$ ipython --no-banner

In [1]: import numpy as np

In [2]: import numpy.linalg as la

In [3]: np.set_printoptions(suppress=True, linewidth=160)

In [4]: tidy = lambda a: np.round(a, 1) + 0

In [5]: feats = np.loadtxt("block1.csv", delimiter=",")

In [6]: tidy(feats)
Out[6]: 
array([[ 0.5, -0.3,  0.2, -0.3],
       [-0.3,  0.2, -0.2,  0.2],
       [ 0.2, -0.2,  0.1, -0.1],
       [-0.3,  0.2, -0.1,  0.2]])

In [7]: [round(float(x), 1) for x in la.svd(feats, compute_uv=False)[:3]]
Out[7]: [1.0, 0.0, 0.0]

In [8]: np.argsort(-la.norm(feats, axis=0).round(6), kind="stable")[:3]
Out[8]: array([0, 1, 3])

In [9]: la.cond(feats) > 100
Out[9]: np.True_

In [10]: la.matrix_rank(feats, rtol=0.1)
Out[10]: np.int64(1)

In [11]: M = np.array([[27, 22, 32, 24],
    ...:     [-39, -46, -55, -20],
    ...:     [7, 4, 12, 27],
    ...:     [-14, -10, -16, -15],
    ...:     [19, 24, 26, 1],
    ...:     [1, -6, -2, 12]])

In [12]: M
Out[12]: 
array([[ 27,  22,  32,  24],
       [-39, -46, -55, -20],
       [  7,   4,  12,  27],
       [-14, -10, -16, -15],
       [ 19,  24,  26,   1],
       [  1,  -6,  -2,  12]])

In [13]: # null space of dimension 1

In [14]: tidy(la.norm(M, 2) / la.norm(M))
Out[14]: np.float64(1.0)

In [15]: np.argsort(-la.norm(M, axis=0).round(6), kind="stable")[:3]
Out[15]: array([2, 1, 0])

In [16]: la.cond(M) > 100
Out[16]: np.True_

In [17]: out = M / np.sqrt((M ** 2).mean(axis=1, keepdims=True))

In [18]: la.matrix_rank(M - M.mean(axis=1, keepdims=True))
Out[18]: np.int64(3)

In [19]: tidy(la.norm(out, axis=1))
Out[19]: array([2., 2., 2., 2., 2., 2.])

In [20]: tidy(out[4])
Out[20]: array([0.9, 1.2, 1.3, 0. ])

In [21]: r0, v = M[3], M[5]

In [22]: r0 @ v
Out[22]: np.int64(-102)

In [23]: p = (r0 @ v) / (r0 @ r0) * r0

In [24]: la.matrix_rank(np.outer(r0, v))
Out[24]: np.int64(1)

In [25]: tidy((v - p) @ r0)
Out[25]: np.float64(0.0)

In [26]: np.outer(r0, v)
Out[26]: 
array([[ -14,   84,   28, -168],
       [ -10,   60,   20, -120],
       [ -16,   96,   32, -192],
       [ -15,   90,   30, -180]])

In [27]: tidy(p)
Out[27]: array([1.8, 1.3, 2.1, 2. ])

In [28]: tidy(la.norm(r0 + v) ** 2 + la.norm(r0 - v) ** 2)
Out[28]: np.float64(1924.0)
